% python3 -q
>>> import numpy as np
>>> import numpy.linalg as la
>>> np.set_printoptions(suppress=True, linewidth=200)
>>> W0 = np.load("m.npy")
>>> W0
array([[0, 1, 1],
       [1, 0, 1],
       [1, 1, 0]])
>>> f = np.array([0, -7, -7])
>>> np.convolve(W0[1], f)
array([ 0, -7, -7, -7, -7])
>>> np.polyval(f, W0[1])
array([-14,  -7, -14])
>>> np.array([np.convolve(row, f, "same") for row in W0])
array([[  0,  -7, -14],
       [ -7,  -7,  -7],
       [ -7, -14,  -7]])
>>> w, vecs = la.eigh(W0)
>>> np.round(vecs.T @ W0 @ vecs, 2) + 0
array([[-1.,  0.,  0.],
       [ 0., -1.,  0.],
       [ 0.,  0.,  2.]])
>>> (w > 1e-8).sum(), (w < -1e-8).sum()
(np.int64(1), np.int64(2))
>>> np.round(vecs @ np.diag(w) @ vecs.T, 2) + 0
array([[0., 1., 1.],
       [1., 0., 1.],
       [1., 1., 0.]])
>>> w.sum(), np.trace(W0)
(np.float64(0.0), np.int64(0))
>>> np.unique(w.round(6) + 0, return_counts=True)[1]
array([2, 1])
>>> np.round(np.abs(vecs[:, -1]), 2)
array([0.58, 0.58, 0.58])
>>> J = np.load("w.npy")
>>> J
array([[13, -5, -3,  3, -4, -3,  3],
       [ 3,  3, -1,  2, -1,  0, -2],
       [-2, -5, -5,  2,  3,  3,  4],
       [-1,  1,  4, -1,  1, -4,  4],
       [-5, -1,  4, -1,  8,  0, -4],
       [ 5, -2,  1,  5,  0,  2,  3],
       [ 0,  4, -1,  2, -2, -1,  1]])
>>> q, vecs = la.qr(J[:, :1])[0], la.qr(J[:, 1:])[0]
>>> sig = la.svd(q.T @ vecs, compute_uv=False)
>>> print((sig > 0.9).sum())
1
>>> arr = np.tril(np.array([[4, 5, 2], [0, 0, 4], [0, 2, 1]]), -1) + np.eye(3, dtype=int)
>>> arr
array([[1, 0, 0],
       [0, 1, 0],
       [0, 2, 1]])
>>> np.allclose(arr, arr.T)
False
>>> (arr - arr.T) / 2
array([[ 0.,  0.,  0.],
       [ 0.,  0., -1.],
       [ 0.,  1.,  0.]])
>>> np.trace(arr)
np.int64(3)
>>> arr @ arr
array([[1, 0, 0],
       [0, 1, 0],
       [0, 4, 1]])
>>> w, vecs = la.eig(arr)
>>> np.round(np.sort(la.eigvals(la.inv(arr))), 2)
array([1., 1., 1.])
>>> np.round(np.sort(la.eigvals(arr @ arr)), 2)
array([1., 1., 1.])
>>> f = np.array([5, 1, 3])
>>> out = arr + np.outer(f, np.eye(3)[0])
>>> round(float(la.det(out) / la.det(arr)), 2), round(float(1 + la.solve(arr, f)[0]), 2)
(6.0, 6.0)
>>> print(np.round(np.sort(la.eigvals(arr).real), 2))
[1. 1. 1.]
>>> round(la.det(arr), 2)
np.float64(1.0)
>>> (la.matrix_power((arr != 0) + (arr.T != 0) + np.eye(3), 3) > 0).astype(int)
array([[1, 0, 0],
       [0, 1, 1],
       [0, 1, 1]])
>>> np.flatnonzero(la.matrix_power((arr != 0) + (arr.T != 0) + np.eye(3), 3)[1])
array([1, 2])
>>> arr @ arr
array([[1, 0, 0],
       [0, 1, 0],
       [0, 4, 1]])
>>> A = np.load("x.npy")
>>> A
array([[ 27,  14,   8,   9,   2,  13],
       [ 14,  19,  -3,   6,   6,  10],
       [  8,  -3,  23,  18,  19,   1],
       [  9,   6,  18,  23,  24,   6],
       [  2,   6,  19,  24,  43, -11],
       [ 13,  10,   1,   6, -11,  31]])
>>> L = la.cholesky(A)
>>> np.round(np.diag(L) ** 2, 2)
array([27.  , 11.74, 16.28,  3.83, 11.94,  8.32])
>>> data = np.loadtxt("run7.csv", delimiter=",")
>>> data.round(2)
array([[ 0.  , -3.93, -0.72,  0.15],
       [ 1.53, -0.41,  1.53, -3.34],
       [ 2.45,  0.55, -3.09, -0.36],
       [ 2.76, -0.26,  1.9 ,  2.17]])
>>> rng = np.random.default_rng(7828)
>>> labels = rng.permutation(4)
>>> labels
array([2, 0, 3, 1])
>>> out = data[labels][:, labels]
>>> out.round(2)
array([[-3.09,  2.45, -0.36,  0.55],
       [-0.72,  0.  ,  0.15, -3.93],
       [ 1.9 ,  2.76,  2.17, -0.26],
       [ 1.53,  1.53, -3.34, -0.41]])
>>> print(np.round(np.sort(np.abs(la.eigvals(out))), 2))
[4. 4. 4. 4.]
>>> print(round(float(la.det(out)), 2), round(float(la.det(data[labels])), 2))
-256.0 256.0
